$ python3 -q
>>> import numpy as np
>>> import numpy.linalg as la
>>> np.set_printoptions(precision=4, suppress=True, linewidth=100, sign=" ")
>>> def tidy(a):
...     return np.round(a, 4) + 0
... 
>>> feats = np.loadtxt("out12.csv", delimiter=",")
>>> print(feats)
[[-0.3     0.7452  0.3     1.3    -0.2   ]
 [-1.3     3.6589 -1.5     0.2    -0.9   ]
 [-0.9     2.9839  1.6    -0.2     0.1   ]
 [-1.      3.2585  1.7     0.     -2.1   ]
 [-0.6     1.7643 -1.5    -0.3    -0.1   ]
 [-1.3     4.0586  1.9    -0.6    -0.8   ]
 [-0.6     1.8346  0.7     0.2    -0.9   ]
 [ 0.4    -1.377   0.7     0.5    -0.1   ]
 [ 0.1    -0.0406 -0.3     0.2     0.5   ]
 [ 2.     -6.2587 -1.5     1.9     0.3   ]
 [ 0.7    -2.0612  2.3    -1.1    -0.2   ]
 [-0.4     1.0012 -0.6    -0.4     0.7   ]
 [-2.      5.9653  0.1     1.4    -1.    ]
 [-0.2     0.7271 -1.      1.      0.3   ]
 [-0.2     0.3344  0.7     0.8     0.    ]
 [ 0.1    -0.7806  0.6     0.4    -1.1   ]
 [ 0.4    -1.272  -0.2     1.1     1.7   ]
 [-0.4     1.3494  1.1     1.5     0.9   ]
 [ 0.1    -0.5724  0.6     0.3     0.    ]
 [-0.5     2.0925 -0.7     0.      1.3   ]
 [ 1.2    -3.9909 -0.5    -0.8     0.6   ]
 [ 0.      0.1828  0.5     0.5     0.6   ]
 [-0.3     1.0853  0.1     0.2     1.9   ]
 [-0.9     2.9367 -1.1    -0.2    -1.    ]
 [ 0.4    -1.2621 -0.2     0.2    -1.    ]
 [-2.3     6.7303  0.6     2.4    -1.4   ]
 [-0.3     1.1299 -1.4    -0.4     1.2   ]
 [ 0.7    -1.9099 -0.2     1.1    -1.5   ]
 [-2.      6.0359  0.8     0.3    -0.1   ]
 [-1.6     5.1358 -0.1     0.4     0.8   ]
 [-0.4     1.2692 -1.4     0.     -0.6   ]
 [-0.8     2.216  -1.2    -1.4     0.    ]
 [ 0.8    -2.1919  0.9     0.8    -0.1   ]
 [-0.2     0.1323 -0.3    -1.3    -0.2   ]
 [-0.7     1.9034  0.4    -0.3     0.9   ]
 [ 0.5    -1.2705 -0.6    -0.1     0.2   ]
 [ 1.     -3.255  -0.8    -0.6     0.7   ]
 [-1.      2.9635 -0.4    -0.5     0.4   ]
 [ 0.3    -0.4395 -0.5    -2.8     0.5   ]
 [ 1.5    -3.9658  0.1     0.1    -0.4   ]
 [ 1.4    -3.7975 -0.1     0.6    -0.3   ]
 [-1.7     5.2867  1.8    -3.2     1.3   ]
 [-0.1     0.3551 -0.8    -0.5    -0.4   ]
 [ 0.9    -2.8789 -0.5    -0.6    -1.3   ]
 [-0.2     0.8705  1.      1.1    -0.6   ]
 [-1.2     3.2616  0.2    -0.1     0.9   ]
 [ 0.4    -1.4326 -1.6    -1.5     0.4   ]
 [-0.6     1.8457 -0.2     1.4     0.3   ]
 [-1.7     4.8326 -2.3     0.2    -0.5   ]]
>>> print(la.norm(feats, axis=1).argmax())
25
>>> print(tidy(la.norm(feats, axis=0)))
[  6.8949  20.7599   7.0922   7.2636   5.9624]
>>> print(tidy(la.norm(feats) ** 2 / la.norm(feats, 2) ** 2))
1.2871
